$ python3 -q
>>> import numpy as np
>>> from numpy import linalg as LA
>>> np.set_printoptions(precision=2, suppress=True, linewidth=140)
>>> rd = lambda a: np.round(a, 2) + 0
>>> K = np.load("x.npy")
>>> print(K)
[[5. 1. 1. 1. 1. 1. 1. 1. 1.]
 [1. 5. 1. 1. 1. 1. 1. 1. 1.]
 [1. 1. 5. 1. 1. 1. 1. 1. 1.]
 [1. 1. 1. 5. 1. 1. 1. 1. 1.]
 [1. 1. 1. 1. 5. 1. 1. 1. 1.]
 [1. 1. 1. 1. 1. 5. 1. 1. 1.]
 [1. 1. 1. 1. 1. 1. 5. 1. 1.]
 [1. 1. 1. 1. 1. 1. 1. 5. 1.]
 [1. 1. 1. 1. 1. 1. 1. 1. 5.]]
>>> Q, R = LA.qr(K)
>>> rd(Q.T @ Q)
array([[1., 0., 0., 0., 0., 0., 0., 0., 0.],
       [0., 1., 0., 0., 0., 0., 0., 0., 0.],
       [0., 0., 1., 0., 0., 0., 0., 0., 0.],
       [0., 0., 0., 1., 0., 0., 0., 0., 0.],
       [0., 0., 0., 0., 1., 0., 0., 0., 0.],
       [0., 0., 0., 0., 0., 1., 0., 0., 0.],
       [0., 0., 0., 0., 0., 0., 1., 0., 0.],
       [0., 0., 0., 0., 0., 0., 0., 1., 0.],
       [0., 0., 0., 0., 0., 0., 0., 0., 1.]])
>>> rd(np.trace(Q @ Q.T))
np.float64(9.0)
>>> rd(Q @ R)
array([[5., 1., 1., 1., 1., 1., 1., 1., 1.],
       [1., 5., 1., 1., 1., 1., 1., 1., 1.],
       [1., 1., 5., 1., 1., 1., 1., 1., 1.],
       [1., 1., 1., 5., 1., 1., 1., 1., 1.],
       [1., 1., 1., 1., 5., 1., 1., 1., 1.],
       [1., 1., 1., 1., 1., 5., 1., 1., 1.],
       [1., 1., 1., 1., 1., 1., 5., 1., 1.],
       [1., 1., 1., 1., 1., 1., 1., 5., 1.],
       [1., 1., 1., 1., 1., 1., 1., 1., 5.]])
>>> feats = np.load("sample1.npy")
>>> feats
array([[ 5, -2,  2,  3, -3],
       [-2,  5,  1,  4, -4],
       [ 2,  1,  2,  4, -4],
       [ 3,  4,  4,  9, -9],
       [-3, -4, -4, -9,  9]])
>>> rk = LA.matrix_rank(feats)
>>> rk
np.int64(3)
>>> ns = LA.svd(feats)[2][rk:].T
>>> LA.matrix_rank(feats.T @ feats), LA.matrix_rank(feats @ feats.T)
(np.int64(3), np.int64(3))
>>> ns.shape
(5, 2)
>>> [int(LA.matrix_rank(feats[:, :j + 1])) for j in range(5)]
[1, 2, 3, 3, 3]
>>> rd(ns @ ns.T)
array([[ 0.04,  0.08,  0.16, -0.06,  0.06],
       [ 0.08,  0.16,  0.31, -0.12,  0.12],
       [ 0.16,  0.31,  0.63, -0.24,  0.24],
       [-0.06, -0.12, -0.24,  0.59,  0.41],
       [ 0.06,  0.12,  0.24,  0.41,  0.59]])
>>> [int(LA.matrix_rank(feats[:i])) for i in range(1, len(feats) + 1)]
[1, 2, 3, 3, 3]
